>>> import numpy as np
>>> np.set_printoptions(precision=1, suppress=True, linewidth=100, legacy="1.25")
>>> def tidy(a):
...     return np.round(a, 1) + 0
... 
>>> feats = np.diag(np.array([-3, -1, 0, -1])) + -3 * np.eye(4, k=1) + -3 * np.eye(4, k=-1)
>>> print(feats)
[[-3. -3.  0.  0.]
 [-3. -1. -3.  0.]
 [ 0. -3.  0. -3.]
 [ 0.  0. -3. -1.]]
>>> Uu, sv, Vh = np.linalg.svd(feats)
>>> print(np.argmax(sv[:-1] / (sv[1:] + 1e-6)) + 1)
3
>>> A2 = Uu[:, :3] @ np.diag(sv[:3]) @ Vh[:3]
>>> print(np.linalg.matrix_rank(feats, rtol=0.05))
4
>>> print(tidy(np.abs(feats - A2).max()))
0.1
>>> K = np.array([[2.0, -4.0, 1.0], [5.0, -1.0, 2.0], [0.0, 0.0, 1.0]])
>>> proj = np.triu(np.array([[6, 8, 1], [6, 0, 7], [5, 4, 7]]), 1) + np.eye(3)
>>> A2 = proj @ K @ np.linalg.inv(proj)
>>> print(tidy(np.poly(A2)))
[  1.  -2.  19. -18.]
>>> print(A2)
[[  42. -348. 2412.]
 [   5.  -41.  291.]
 [   0.    0.    1.]]
>>> rng = np.random.default_rng(46)
>>> z = rng.permutation(3)
>>> A2 = K[:, z] * rng.choice([-1, 1], 3)
>>> print(A2)
[[ 2.  4. -1.]
 [ 5.  1. -2.]
 [ 0. -0. -1.]]
>>> Uu, _, Vh = np.linalg.svd(K.T @ A2)
>>> print(z)
[0 1 2]
>>> print(tidy(Uu @ Vh))
[[ 1.  0.  0.]
 [ 0. -1.  0.]
 [ 0.  0. -1.]]
>>> F = np.load("block11.npy")
>>> print(F)
[[2 0 1 0]
 [0 1 0 0]
 [1 0 2 0]
 [0 0 0 1]]
>>> # splits into 3 blocks
>>> x = np.ones(4)
>>> for _ in range(5):
...     x = F @ x
...     x /= np.linalg.norm(x)
...     print(round(x @ F @ x, 1))
... 
2.8
3.0
3.0
3.0
3.0
>>> print(tidy(x))
[0.7 0.  0.7 0. ]
>>> ev, V = np.linalg.eigh(F)
>>> print(ev.sum(), np.trace(F))
6.0 6
>>> print(tidy(V @ np.diag(ev) @ V.T))
[[2. 0. 1. 0.]
 [0. 1. 0. 0.]
 [1. 0. 2. 0.]
 [0. 0. 0. 1.]]
>>> print(np.unique(ev.round(6) + 0, return_counts=True)[1])
[3 1]
>>> print(tidy(np.linalg.svd(F, compute_uv=False)))
[3. 1. 1. 1.]
>>> print(tidy(np.abs(V[:, -1])))
[0.7 0.  0.7 0. ]
>>> W2 = np.sign(np.array([[4, -4, -5, -1], [1, -1, -5, -5], [0, 2, 1, 3], [-2, 1, -1, -5]]))
>>> A2 = (np.tril(W2, -1) + np.eye(4)) @ (np.triu(W2, 1) + np.eye(4))
>>> ev = np.array([9, 7, -9, 8])
>>> A = np.rint(A2 * ev @ np.linalg.inv(A2)) + 0
>>> print(A)
[[-24.  16.   3. -17.]
 [-66.  41.   2. -34.]
 [  0.   0.   7.   0.]
 [-36.  18.  -4.  -9.]]
>>> A2 = np.array([[6, 0], [9, 5], [8, 9], [3, 4]])
>>> print(np.linalg.matrix_rank(np.vstack([A, A2.T])))
4
>>> print(np.einsum("ik,kj->ij", A, A2))
[[ -27.   39.]
 [-113.   87.]
 [  56.   63.]
 [-113.   18.]]
>>> print(np.einsum("ij->j", A))
[-126.   75.    8.  -60.]
>>> print(A2.T @ A.T)
[[ -27. -113.   56. -113.]
 [  39.   87.   63.   18.]]
>>> print(np.vstack([A, A2.T]).shape)
(6, 4)
>>> print(A @ A2)
[[ -27.   39.]
 [-113.   87.]
 [  56.   63.]
 [-113.   18.]]
>>> r0, v = A[2], A[0]
>>> print(r0 @ v)
21.0
>>> pr = (r0 @ v) / (r0 @ r0) * r0
>>> print(np.linalg.matrix_rank(np.outer(r0, v)))
1
>>> ev, V = np.linalg.eig(A)
>>> print(tidy(np.prod(ev)))
-4536.0
>>> print(tidy(np.sort(np.linalg.eigvals(A.T))))
[-9.  7.  8.  9.]
>>> print(tidy(np.sort(np.linalg.eigvals(np.linalg.inv(A)))))
[-0.1  0.1  0.1  0.1]
>>> print((A + A.T) / 2)
[[-24.  -25.    1.5 -26.5]
 [-25.   41.    1.   -8. ]
 [  1.5   1.    7.   -2. ]
 [-26.5  -8.   -2.   -9. ]]
>>> print(np.allclose(A, A.T))
False
>>> print(tidy(np.abs(np.linalg.eigvals(A)).max()))
9.0
>>> z = rng.permutation(4)
>>> print(z)
[3 2 1 0]
>>> A2 = F[z][:, z]
>>> print(tidy(np.linalg.det(A2)), tidy(np.linalg.det(F[z])))
3.0 3.0
>>> print(np.allclose(A2, F))
False
>>> print(np.trace(A2))
6
>>> print(np.diag(A2))
[1 2 1 2]
>>> W0 = np.loadtxt("x.csv", delimiter=",")
>>> print(W0)
[[ 1.  2.  2.  5.]
 [ 2. -1.  1.  0.]
 [ 2.  0.  1.  0.]
 [ 0.  0.  0.  0.]]
>>> # rank 3
>>> print([round(float(x), 1) for x in np.linalg.svd(W0, compute_uv=False)[:3]])
[5.9, 3.1, 0.6]
>>> print(np.linalg.matrix_rank(W0, rtol=0.1))
3
>>> Uu, sv, Vh = np.linalg.svd(W0)
>>> print(tidy(sv))
[5.9 3.1 0.6 0. ]
>>> A2 = Uu[:, :3] @ np.diag(sv[:3]) @ Vh[:3]
>>> print(np.linalg.matrix_rank(W0, rtol=0.05))
3
>>> print(tidy(np.abs(W0 - A2).max()))
0.0
>>> print(tidy(np.linalg.norm(W0 - A2, 2)), sv[3])
0.0 0.0
>>> print(W0 @ W0)
[[ 9.  0.  6.  5.]
 [ 2.  5.  4. 10.]
 [ 4.  4.  5. 10.]
 [ 0.  0.  0.  0.]]
>>> print(tidy(np.linalg.matrix_power(W0, 3)))
[[21. 18. 24. 45.]
 [20. -1. 13. 10.]
 [22.  4. 17. 20.]
 [ 0.  0.  0.  0.]]
>>> print(tidy(np.sort(np.abs(np.linalg.eigvals(W0)))))
[0.  0.4 2.3 3.7]
>>> z = rng.permutation(4)
>>> print(z)
[2 1 3 0]
>>> A2 = W0[z][:, z]
>>> print(tidy(np.sort(np.abs(np.linalg.eigvals(A2)))))
[0.  0.4 2.3 3.7]
>>> print(np.allclose(A2, W0))
False
>>> print(A2)
[[ 1.  0.  0.  2.]
 [ 1. -1.  0.  2.]
 [ 0.  0.  0.  0.]
 [ 2.  2.  5.  1.]]
>>> arr = np.load("sample19.npy")
>>> print(tidy(arr))
[[ 1.   0.   0.   0. ]
 [ 0.   0.9  0.  -0.5]
 [ 0.   0.   1.   0. ]
 [ 0.   0.5  0.   0.9]]
>>> # orthonormal columns
>>> Q, R = np.linalg.qr(arr)
>>> print(np.trace(Q @ Q.T))
4.0
>>> print(tidy(Q.T @ Q))
[[1. 0. 0. 0.]
 [0. 1. 0. 0.]
 [0. 0. 1. 0.]
 [0. 0. 0. 1.]]
>>> print(tidy(Q))
[[ 1.   0.   0.   0. ]
 [ 0.  -0.9  0.  -0.5]
 [ 0.   0.   1.   0. ]
 [ 0.  -0.5  0.   0.9]]
>>> print(abs(R[0, 0]), tidy(np.linalg.norm(arr[:, 0])))
1.0 1.0
>>> print(np.abs(np.diag(R)))
[1. 1. 1. 1.]
>>> print(np.allclose(R.T @ R, arr.T @ arr))
True
>>> x = np.array([0, 5, 4, 4])
>>> y = arr @ x
>>> print(tidy(y))
[0.  2.3 4.  6. ]
>>> print(tidy(np.linalg.solve(arr, y + arr[:, 3])))
[0. 5. 4. 5.]
>>> print(tidy(np.linalg.det(2 * arr)), tidy(np.linalg.det(arr)))
16.0 1.0
>>> print(tidy(np.linalg.det(arr[::-1])))
1.0
>>> print(tidy(np.poly(arr)))
[ 1.  -3.7  5.5 -3.7  1. ]
>>> E = np.array([[2.3, 0.9, 0.5, -0.3], [-0.9, 2.9, 0.2, 0.5]])
>>> print(E)
[[ 2.3  0.9  0.5 -0.3]
 [-0.9  2.9  0.2  0.5]]
>>> C2 = E.T @ E
>>> print((E @ E.T).shape)
(2, 2)
>>> print(np.linalg.matrix_rank(C2))
2
>>> print(tidy(np.linalg.svd(E, compute_uv=False) ** 2))
[9.6 6.4]
>>> print(tidy(C2))
[[ 6.1 -0.5  1.  -1.1]
 [-0.5  9.2  1.   1.2]
 [ 1.   1.   0.3  0. ]
 [-1.1  1.2  0.   0.3]]
>>> print(tidy(np.linalg.eigvalsh(C2)[::-1]))
[9.6 6.4 0.  0. ]
>>> A2 = np.array([[0, 1, 3], [0, -2, 1], [3, 0, -2]])
>>> m1 = np.triu(A2)
>>> print(m1)
[[ 0  1  3]
 [ 0 -2  1]
 [ 0  0 -2]]
>>> r0 = np.array([3, 1])
>>> print(np.convolve(m1[2], r0))
[ 0  0 -6 -2]
>>> print(np.polyval(r0, m1[2]))
[ 1  1 -5]
